% ipython --no-banner

In [1]: import numpy as np

In [2]: np.set_printoptions(precision=2, suppress=True, linewidth=200)

In [3]: X = np.array([[-0.1, -2.0, -1.8, 0.5, 0.3],
   ...:     [0.8, 1.1, -0.7, -1.3, 1.9],
   ...:     [1.2, -0.2, 0.1, -1.5, -0.4],
   ...:     [-1.5, -0.4, -0.1, -0.5, -1.1],
   ...:     [0.8, -0.6, -1.4, 2.9, 0.3],
   ...:     [0.1, -0.7, 0.2, 0.8, -1.0],
   ...:     [1.3, -0.1, 0.3, 1.4, 0.5],
   ...:     [-0.5, -0.3, 1.1, 1.6, -0.4],
   ...:     [-0.4, -0.6, 0.9, 2.0, -2.5],
   ...:     [-0.1, -1.1, 0.8, 2.4, 2.2],
   ...:     [-0.4, -0.7, 0.3, 0.1, -0.9],
   ...:     [1.2, -0.9, 0.2, 0.5, 1.0]])

In [4]: rng = np.random.default_rng(8643)

In [5]: X[:, 0] = 3 * X[:, 3] + 0.1 * rng.normal(size=12)

In [6]: X
Out[6]: 
array([[ 1.53, -2.  , -1.8 ,  0.5 ,  0.3 ],
       [-3.77,  1.1 , -0.7 , -1.3 ,  1.9 ],
       [-4.4 , -0.2 ,  0.1 , -1.5 , -0.4 ],
       [-1.47, -0.4 , -0.1 , -0.5 , -1.1 ],
       [ 8.69, -0.6 , -1.4 ,  2.9 ,  0.3 ],
       [ 2.43, -0.7 ,  0.2 ,  0.8 , -1.  ],
       [ 4.2 , -0.1 ,  0.3 ,  1.4 ,  0.5 ],
       [ 4.83, -0.3 ,  1.1 ,  1.6 , -0.4 ],
       [ 5.93, -0.6 ,  0.9 ,  2.  , -2.5 ],
       [ 7.08, -1.1 ,  0.8 ,  2.4 ,  2.2 ],
       [ 0.24, -0.7 ,  0.3 ,  0.1 , -0.9 ],
       [ 1.61, -0.9 ,  0.2 ,  0.5 ,  1.  ]])

In [7]: Q, R = np.linalg.qr(X)

In [8]: Q @ R
Out[8]: 
array([[ 1.53, -2.  , -1.8 ,  0.5 ,  0.3 ],
       [-3.77,  1.1 , -0.7 , -1.3 ,  1.9 ],
       [-4.4 , -0.2 ,  0.1 , -1.5 , -0.4 ],
       [-1.47, -0.4 , -0.1 , -0.5 , -1.1 ],
       [ 8.69, -0.6 , -1.4 ,  2.9 ,  0.3 ],
       [ 2.43, -0.7 ,  0.2 ,  0.8 , -1.  ],
       [ 4.2 , -0.1 ,  0.3 ,  1.4 ,  0.5 ],
       [ 4.83, -0.3 ,  1.1 ,  1.6 , -0.4 ],
       [ 5.93, -0.6 ,  0.9 ,  2.  , -2.5 ],
       [ 7.08, -1.1 ,  0.8 ,  2.4 ,  2.2 ],
       [ 0.24, -0.7 ,  0.3 ,  0.1 , -0.9 ],
       [ 1.61, -0.9 ,  0.2 ,  0.5 ,  1.  ]])

In [9]: round(float(np.trace(Q @ Q.T)), 2)
Out[9]: 5.0

In [10]: np.round(Q.T @ Q, 2) + 0
Out[10]: 
array([[1., 0., 0., 0., 0.],
       [0., 1., 0., 0., 0.],
       [0., 0., 1., 0., 0.],
       [0., 0., 0., 1., 0.],
       [0., 0., 0., 0., 1.]])

In [11]: round(abs(R[0, 0]), 2), round(np.linalg.norm(X[:, 0]), 2)
Out[11]: (np.float64(15.76), np.float64(15.76))
